In [1]: import numpy as np

In [2]: np.set_printoptions(precision=2, suppress=True, linewidth=160, sign=" ")

In [3]: def tidy(a):
   ...:     return np.round(a, 2) + 0
   ...: 

In [4]: data = np.load("mat.npy")

In [5]: tidy(data)
Out[5]: 
array([[ 0.06,  0.17, -0.06, -0.14,  0.03, -0.01],
       [ 0.17,  0.5 , -0.17, -0.43,  0.1 , -0.03],
       [-0.06, -0.17,  0.06,  0.14, -0.03,  0.01],
       [-0.14, -0.43,  0.14,  0.37, -0.09,  0.03],
       [ 0.03,  0.1 , -0.03, -0.09,  0.02, -0.01],
       [-0.01, -0.03,  0.01,  0.03, -0.01,  0.  ]])

In [6]: left, s, Vh = np.linalg.svd(data)

In [7]: tidy(s)
Out[7]: array([ 1.,  0.,  0.,  0.,  0.,  0.])

In [8]: np.argmax(s[:-1] / (s[1:] + 1e-6)) + 1
Out[8]: np.int64(1)

In [9]: out = left[:, :1] @ np.diag(s[:1]) @ Vh[:1]

In [10]: print(np.linalg.matrix_rank(out))
1

In [11]: tidy(np.linalg.norm(data - out) / np.linalg.norm(data))
Out[11]: np.float64(0.0)

In [12]: tidy(np.abs(data - out).max())
Out[12]: np.float64(0.0)

In [13]: tidy(out)
Out[13]: 
array([[ 0.06,  0.17, -0.06, -0.14,  0.03, -0.01],
       [ 0.17,  0.5 , -0.17, -0.43,  0.1 , -0.03],
       [-0.06, -0.17,  0.06,  0.14, -0.03,  0.01],
       [-0.14, -0.43,  0.14,  0.37, -0.09,  0.03],
       [ 0.03,  0.1 , -0.03, -0.09,  0.02, -0.01],
       [-0.01, -0.03,  0.01,  0.03, -0.01,  0.  ]])

In [14]: x = np.array([3, 3, 0, 2, 0, 1])

In [15]: tidy(np.einsum("ij,j->i", data, x))
Out[15]: array([ 0.36,  1.09, -0.36, -0.94,  0.22, -0.07])

In [16]: print((data @ x).argmax())
1

In [17]: tidy(data @ (2 * x))
Out[17]: array([ 0.73,  2.18, -0.73, -1.89,  0.44, -0.15])

In [18]: tidy(data @ np.eye(6)[2])
Out[18]: array([-0.06, -0.17,  0.06,  0.14, -0.03,  0.01])

In [19]: print(tidy((data * x).sum(axis=1)))
[ 0.36  1.09 -0.36 -0.94  0.22 -0.07]

In [20]: x = np.array([1, 1, -3, 0, 0, 1])

In [21]: tidy((x - data @ x) @ (data @ x))
Out[21]: np.float64(0.0)

In [22]: tidy(data @ x)
Out[22]: array([ 0.37,  1.12, -0.37, -0.97,  0.22, -0.07])

In [23]: x = np.array([0, 0, 0, -1, -2, 1])

In [24]: a = np.maximum(data @ x, 0)

In [25]: print(tidy(data.T @ a))
[ 0.04  0.11 -0.04 -0.1   0.02 -0.01]

In [26]: print(tidy(np.maximum(data @ (3 * x), 0)))
[ 0.2   0.59  0.    0.    0.12  0.  ]

In [27]: np.flatnonzero(a > 1e-9)
Out[27]: array([ 0,  1,  4])
